>>> import numpy as np
>>> import numpy.linalg as la
>>> np.set_printoptions(precision=3, suppress=True, linewidth=160)
>>> F = np.loadtxt("out7.csv", delimiter=",")
>>> print(F)
[[ 0.953  0.174 -0.047 -0.016 -0.079 -0.111  0.079 -0.016  0.111 -0.142  0.047]
 [ 0.174  0.361  0.174  0.058  0.29   0.406 -0.29   0.058 -0.406  0.522 -0.174]
 [-0.047  0.174  0.953 -0.016 -0.079 -0.111  0.079 -0.016  0.111 -0.142  0.047]
 [-0.016  0.058 -0.016  0.995 -0.026 -0.037  0.026 -0.005  0.037 -0.047  0.016]
 [-0.079  0.29  -0.079 -0.026  0.868 -0.185  0.132 -0.026  0.185 -0.237  0.079]
 [-0.111  0.406 -0.111 -0.037 -0.185  0.741  0.185 -0.037  0.259 -0.332  0.111]
 [ 0.079 -0.29   0.079  0.026  0.132  0.185  0.868  0.026 -0.185  0.237 -0.079]
 [-0.016  0.058 -0.016 -0.005 -0.026 -0.037  0.026  0.995  0.037 -0.047  0.016]
 [ 0.111 -0.406  0.111  0.037  0.185  0.259 -0.185  0.037  0.741  0.332 -0.111]
 [-0.142  0.522 -0.142 -0.047 -0.237 -0.332  0.237 -0.047  0.332  0.573  0.142]
 [ 0.047 -0.174  0.047  0.016  0.079  0.111 -0.079  0.016 -0.111  0.142  0.953]]
>>> # symmetric
>>> ev, V = la.eigh(F)
>>> print(V @ np.diag(ev) @ V.T)
[[ 0.953  0.174 -0.047 -0.016 -0.079 -0.111  0.079 -0.016  0.111 -0.142  0.047]
 [ 0.174  0.361  0.174  0.058  0.29   0.406 -0.29   0.058 -0.406  0.522 -0.174]
 [-0.047  0.174  0.953 -0.016 -0.079 -0.111  0.079 -0.016  0.111 -0.142  0.047]
 [-0.016  0.058 -0.016  0.995 -0.026 -0.037  0.026 -0.005  0.037 -0.047  0.016]
 [-0.079  0.29  -0.079 -0.026  0.868 -0.185  0.132 -0.026  0.185 -0.237  0.079]
 [-0.111  0.406 -0.111 -0.037 -0.185  0.741  0.185 -0.037  0.259 -0.332  0.111]
 [ 0.079 -0.29   0.079  0.026  0.132  0.185  0.868  0.026 -0.185  0.237 -0.079]
 [-0.016  0.058 -0.016 -0.005 -0.026 -0.037  0.026  0.995  0.037 -0.047  0.016]
 [ 0.111 -0.406  0.111  0.037  0.185  0.259 -0.185  0.037  0.741  0.332 -0.111]
 [-0.142  0.522 -0.142 -0.047 -0.237 -0.332  0.237 -0.047  0.332  0.573  0.142]
 [ 0.047 -0.174  0.047  0.016  0.079  0.111 -0.079  0.016 -0.111  0.142  0.953]]
>>> print((ev > 1e-8).sum(), (ev < -1e-8).sum())
10 1
>>> print(la.svd(F, compute_uv=False))
[1. 1. 1. 1. 1. 1. 1. 1. 1. 1. 1.]
>>> print(ev)
[-1.  1.  1.  1.  1.  1.  1.  1.  1.  1.  1.]
>>> t = np.radians(36)
>>> R = np.eye(11)
>>> R[7, 7] = R[4, 4] = np.cos(t)
>>> R[7, 4], R[4, 7] = -np.sin(t), np.sin(t)
>>> print(R)
[[ 1.     0.     0.     0.     0.     0.     0.     0.     0.     0.     0.   ]
 [ 0.     1.     0.     0.     0.     0.     0.     0.     0.     0.     0.   ]
 [ 0.     0.     1.     0.     0.     0.     0.     0.     0.     0.     0.   ]
 [ 0.     0.     0.     1.     0.     0.     0.     0.     0.     0.     0.   ]
 [ 0.     0.     0.     0.     0.809  0.     0.     0.588  0.     0.     0.   ]
 [ 0.     0.     0.     0.     0.     1.     0.     0.     0.     0.     0.   ]
 [ 0.     0.     0.     0.     0.     0.     1.     0.     0.     0.     0.   ]
 [ 0.     0.     0.     0.    -0.588  0.     0.     0.809  0.     0.     0.   ]
 [ 0.     0.     0.     0.     0.     0.     0.     0.     1.     0.     0.   ]
 [ 0.     0.     0.     0.     0.     0.     0.     0.     0.     1.     0.   ]
 [ 0.     0.     0.     0.     0.     0.     0.     0.     0.     0.     1.   ]]
>>> M2 = F @ R.T
>>> print(round(la.det(R), 3), np.round(np.trace(R), 3))
1.0 10.618
>>> print(np.abs(M2 - F).max(axis=0))
[0.    0.    0.    0.    0.59  0.    0.    0.505 0.    0.    0.   ]
>>> print(np.allclose(F @ F.T, M2 @ M2.T))
True
>>> print(la.svd(F, compute_uv=False), la.svd(M2, compute_uv=False))
[1. 1. 1. 1. 1. 1. 1. 1. 1. 1. 1.] [1. 1. 1. 1. 1. 1. 1. 1. 1. 1. 1.]
